$ python -q
>>> import numpy as np
>>> import numpy.linalg as la
>>> np.set_printoptions(suppress=True, linewidth=100)
>>> arr = np.loadtxt("test9.csv", delimiter=",")
>>> arr
array([[-0.69,  0.06, -0.8 ],
       [ 0.06,  2.13,  1.06],
       [-0.8 ,  1.06,  1.57]])
>>> vals, evecs = la.eigh(arr)
>>> (vals > 1e-8).sum(), (vals < -1e-8).sum()
(np.int64(2), np.int64(1))
>>> np.round(la.eigvalsh(arr @ arr), 2)
array([0.99, 1.01, 9.01])
>>> np.round(np.abs(evecs[:, -1]), 2)
array([0.13, 0.76, 0.63])
>>> np.unique(vals.round(6) + 0, return_counts=True)[1]
array([1, 1, 1])
>>> np.round(evecs.T @ evecs, 2) + 0
array([[1., 0., 0.],
       [0., 1., 0.],
       [0., 0., 1.]])
>>> np.round(evecs @ np.diag(vals) @ evecs.T, 2)
array([[-0.69,  0.06, -0.8 ],
       [ 0.06,  2.13,  1.06],
       [-0.8 ,  1.06,  1.57]])
>>> np.round(evecs.T @ arr @ evecs, 2) + 0
array([[-1.,  0.,  0.],
       [ 0.,  1.,  0.],
       [ 0.,  0.,  3.]])
>>> np.round(la.svd(arr, compute_uv=False), 2)
array([3., 1., 1.])
>>> vals, evecs = la.eigh(arr)
>>> x = np.array([0, 5, 1])
>>> np.abs(arr).sum(axis=1).max(), round(float(np.abs(vals).max()), 2)
(np.float64(3.43), 3.0)
>>> np.round(evecs * np.maximum(vals, 0) @ evecs.T, 2)
array([[ 0.17, -0.06, -0.48],
       [-0.06,  2.15,  1.01],
       [-0.48,  1.01,  1.69]])
>>> np.round(la.eigvalsh(arr[1:, 1:]), 2)
array([0.75, 2.95])
>>> (np.sign(evecs[:, -1].round(6)) == np.sign(evecs[0, -1].round(6))).astype(int)
array([1, 0, 0])
>>> round(float(la.det(2 * arr)), 2), round(float(la.det(arr)), 2)
(-24.02, -3.0)
>>> np.round(np.poly(arr), 2)
array([ 1.  , -3.01, -0.98,  3.  ])
>>> np.einsum("ii->", arr)
np.float64(3.01)
>>> np.kron(np.eye(2, dtype=int), arr)
array([[-0.69,  0.06, -0.8 , -0.  ,  0.  , -0.  ],
       [ 0.06,  2.13,  1.06,  0.  ,  0.  ,  0.  ],
       [-0.8 ,  1.06,  1.57, -0.  ,  0.  ,  0.  ],
       [-0.  ,  0.  , -0.  , -0.69,  0.06, -0.8 ],
       [ 0.  ,  0.  ,  0.  ,  0.06,  2.13,  1.06],
       [-0.  ,  0.  ,  0.  , -0.8 ,  1.06,  1.57]])
>>> round(float(la.eigvals(arr).sum().real), 2)
3.01
>>> other = np.array([[3, 0, 3], [0, 2, 1], [3, 2, 2]])
>>> C = np.array([[-1]])
>>> J = np.block([[other, np.array([[2], [0], [2]])], [np.zeros((1, 3)), C]])
>>> J
array([[ 3.,  0.,  3.,  2.],
       [ 0.,  2.,  1.,  0.],
       [ 3.,  2.,  2.,  2.],
       [ 0.,  0.,  0., -1.]])
>>> Q = J.astype(float).copy()
>>> for j in range(4):
...     Q[:, j] -= Q[:, :j] @ (Q[:, :j].T @ Q[:, j])
...     Q[:, j] /= la.norm(Q[:, j])
... 
>>> np.round(Q.T @ Q, 2) + 0
array([[1., 0., 0., 0.],
       [0., 1., 0., 0.],
       [0., 0., 1., 0.],
       [0., 0., 0., 1.]])
>>> rng = np.random.default_rng(825664)
>>> t = np.sort(rng.uniform(-2, 2, 19))
>>> X = np.c_[t, t ** 2, t ** 3] @ np.array([[-3, -1, -1, -1], [-1, 3, 0, 3], [0, 3, -1, -1]])
>>> X.round(2)
array([[ 2.16,  0.3 ,  2.97,  7.35],
       [ 2.1 ,  0.71,  2.47,  6.16],
       [ 2.07,  0.81,  2.33,  5.81],
       [ 1.96,  1.07,  1.84,  4.59],
       [ 1.32,  0.93,  0.69,  1.55],
       [ 1.04,  0.69,  0.46,  0.95],
       [ 1.03,  0.68,  0.46,  0.93],
       [ 0.84,  0.51,  0.34,  0.63],
       [-1.85,  0.73, -0.67,  0.16],
       [-4.23,  5.66, -2.19,  1.09],
       [-4.37,  6.08, -2.31,  1.14],
       [-4.56,  6.68, -2.47,  1.22],
       [-4.79,  7.45, -2.69,  1.3 ],
       [-6.06, 12.28, -4.03,  1.71],
       [-6.15, 12.66, -4.13,  1.73],
       [-7.47, 18.92, -5.85,  2.  ],
       [-7.84, 20.9 , -6.39,  2.04],
       [-8.18, 22.78, -6.91,  2.07],
       [-8.75, 26.09, -7.82,  2.09]])
>>> G = X.T @ X
>>> np.round(la.svd(X, compute_uv=False) ** 2, 2) + 0
array([3142.46,  198.98,   24.39,    0.  ])
>>> G.round(2)
array([[ 441.23, -981.09,  335.39,  -54.55],
       [-981.09, 2479.1 , -762.62,  275.42],
       [ 335.39, -762.62,  265.73,  -19.91],
       [ -54.55,  275.42,  -19.91,  179.76]])
>>> la.matrix_rank(G)
np.int64(3)
>>> round(float(np.trace(G)), 2), round((X ** 2).sum(), 2)
(3365.83, np.float64(3365.83))
>>> x = np.array([9, 2, 5, 1])
>>> h1 = np.maximum(X @ x, 0)
>>> np.round(X.T @ h1, 2)
array([379.21, 148.59, 400.31, 984.56])
>>> np.round(np.maximum(X @ (3 * x), 0), 2)
array([126.84, 116.45, 113.09, 100.57,  56.15,  42.04,  41.51,  32.69,   0.  ,   0.  ,   0.  ,
         0.  ,   0.  ,   0.  ,   0.  ,   0.  ,   0.  ,   0.  ,   0.  ])
>>> np.round(np.tanh(X @ x), 2)
array([ 1.,  1.,  1.,  1.,  1.,  1.,  1.,  1., -1., -1., -1., -1., -1., -1., -1., -1., -1., -1.,
       -1.])
>>> h1.round(2)
array([42.28, 38.82, 37.7 , 33.52, 18.72, 14.01, 13.84, 10.9 ,  0.  ,  0.  ,  0.  ,  0.  ,  0.  ,
        0.  ,  0.  ,  0.  ,  0.  ,  0.  ,  0.  ])
>>> data = np.load("case16.npy")
>>> data
array([[ 1.91,  2.81,  4.66],
       [-1.23, -1.98, -3.03],
       [-1.01, -1.52, -2.47],
       [ 1.15,  4.18,  3.23],
       [ 0.64, -0.24,  1.36]])
>>> x = np.array([3, -3, -1])
>>> h1 = np.maximum(data @ x, 0)
>>> np.round(np.tanh(data @ x), 2)
array([-1.  ,  1.  ,  1.  , -1.  ,  0.86])
>>> np.round(np.maximum(data @ x, 0) - np.maximum(-data @ x, 0), 2)
array([ -7.36,   5.28,   4.  , -12.32,   1.28])
>>> np.round(data.T @ h1, 2)
array([ -9.72, -16.84, -24.14])
>>> data * (h1 > 1e-9)[:, None]
array([[ 0.  ,  0.  ,  0.  ],
       [-1.23, -1.98, -3.03],
       [-1.01, -1.52, -2.47],
       [ 0.  ,  0.  ,  0.  ],
       [ 0.64, -0.24,  1.36]])
>>> np.maximum(data @ (3 * x), 0)
array([ 0.  , 15.84, 12.  ,  0.  ,  3.84])
>>> E = np.vander(np.arange(3) - 2, 3, increasing=True)
>>> E
array([[ 1, -2,  4],
       [ 1, -1,  1],
       [ 1,  0,  0]])
>>> la.matrix_rank(E)
np.int64(3)
>>> E - E[0]
array([[ 0,  0,  0],
       [ 0,  1, -3],
       [ 0,  2, -4]])
>>> E.sum(axis=1)
array([3, 1, 1])
>>> np.count_nonzero(E)
np.int64(7)
>>> vals, evecs = la.eig(E)
>>> vals.round(2)
array([ 2., -1., -1.])
>>> round(np.prod(vals), 2)
np.float64(2.0)
>>> np.round(np.sort(la.eigvals(E.T)), 2)
array([-1., -1.,  2.])
>>> np.round(np.sort(la.eigvals(E @ E)), 2)
array([1., 1., 4.])
>>> np.round(np.sort(la.eigvals(la.inv(E))), 2)
array([-1. -0.j, -1. +0.j,  0.5+0.j])
>>> x = np.array([-3, 0, -1])
>>> y = E @ x
>>> y
array([-7, -4, -3])
>>> np.round(la.solve(E, y + E[:, 0]), 2)
array([-2.,  0., -1.])
>>> np.round(la.solve(E, y), 2)
array([-3.,  0., -1.])
>>> Q, _ = la.qr(np.array([[0.5, -2.4, 0.0],
...     [-0.2, 1.0, 0.5],
...     [1.0, 0.0, 2.3],
...     [0.4, 0.6, -0.1]]))
>>> M = Q @ Q.T
>>> M.round(2)
array([[ 0.82, -0.35,  0.07, -0.13],
       [-0.35,  0.3 ,  0.14, -0.26],
       [ 0.07,  0.14,  0.97,  0.05],
       [-0.13, -0.26,  0.05,  0.91]])
>>> np.allclose(M @ M.T, M.T @ M)
True
>>> (M - M.T) / 2
array([[0., 0., 0., 0.],
       [0., 0., 0., 0.],
       [0., 0., 0., 0.],
       [0., 0., 0., 0.]])
>>> round(np.trace(M), 2)
np.float64(3.0)
>>> vals, evecs = la.eigh(M)
>>> x = np.array([2, -1, 1, 0])
>>> np.round(evecs * np.abs(vals) @ evecs.T, 2)
array([[ 0.82, -0.35,  0.07, -0.13],
       [-0.35,  0.3 ,  0.14, -0.26],
       [ 0.07,  0.14,  0.97,  0.05],
       [-0.13, -0.26,  0.05,  0.91]])
>>> round(x @ M @ x / (x @ x), 2), round(vals[0], 2), round(vals[-1], 2)
(np.float64(1.0), np.float64(0.0), np.float64(1.0))
>>> np.round(evecs * np.maximum(vals, 0) @ evecs.T, 2)
array([[ 0.82, -0.35,  0.07, -0.13],
       [-0.35,  0.3 ,  0.14, -0.26],
       [ 0.07,  0.14,  0.97,  0.05],
       [-0.13, -0.26,  0.05,  0.91]])
>>> left, sig, VT = la.svd(M)
>>> evecs = VT[:(sig > 1e-8).sum()]
>>> x = M[1] + -1 * M[2] + rng.integers(2) * np.eye(4)[0]
>>> x.round(2)
array([-0.43,  0.16, -0.83, -0.31])
>>> la.matrix_rank(np.vstack([M, x]))
np.int64(3)
>>> rk = la.matrix_rank(M)
>>> rk
np.int64(3)
>>> ns = la.svd(M)[2][rk:].T
>>> la.matrix_rank(M.T @ M), la.matrix_rank(M @ M.T)
(np.int64(3), np.int64(3))
>>> np.round(M @ ns, 2) + 0
array([[0.],
       [0.],
       [0.],
       [0.]])
>>> np.round(ns[:, 0] / ns[np.abs(ns[:, 0]).round(6).argmax(), 0], 2)
array([ 0.51,  1.  , -0.2 ,  0.37])
>>> np.allclose(M @ ns, 0)
True
>>> other = np.array([[2, 5, 2], [5, 1, 3], [2, 3, 4], [2, 4, 0]])
>>> la.matrix_rank(np.vstack([M, other.T]))
np.int64(4)
>>> np.round(np.einsum("ik,kj->ji", M, other), 2)
array([[-0.25,  0.57,  2.89,  0.37],
       [ 3.44, -2.07,  3.62,  2.87],
       [ 0.86,  0.76,  4.45, -0.82]])
>>> np.vstack([M, other.T]).shape
(7, 4)
>>> np.round(np.einsum("ik,kj->ij", M, other), 2)
array([[-0.25,  3.44,  0.86],
       [ 0.57, -2.07,  0.76],
       [ 2.89,  3.62,  4.45],
       [ 0.37,  2.87, -0.82]])
>>> np.round(M @ other, 2)
array([[-0.25,  3.44,  0.86],
       [ 0.57, -2.07,  0.76],
       [ 2.89,  3.62,  4.45],
       [ 0.37,  2.87, -0.82]])
>>> np.round(np.einsum("ij,ij->i", M, M), 2)
array([0.82, 0.3 , 0.97, 0.91])
>>> np.round(np.einsum("ij->j", M), 2)
array([ 0.41, -0.17,  1.24,  0.57])
>>> A = np.load("run7.npy")
>>> A
array([[ 2,  0,  0],
       [ 0, -1,  0],
       [ 0,  0, -2]])
>>> np.flatnonzero(la.matrix_power((A != 0) + (A.T != 0) + np.eye(3), 3)[0])
array([0])
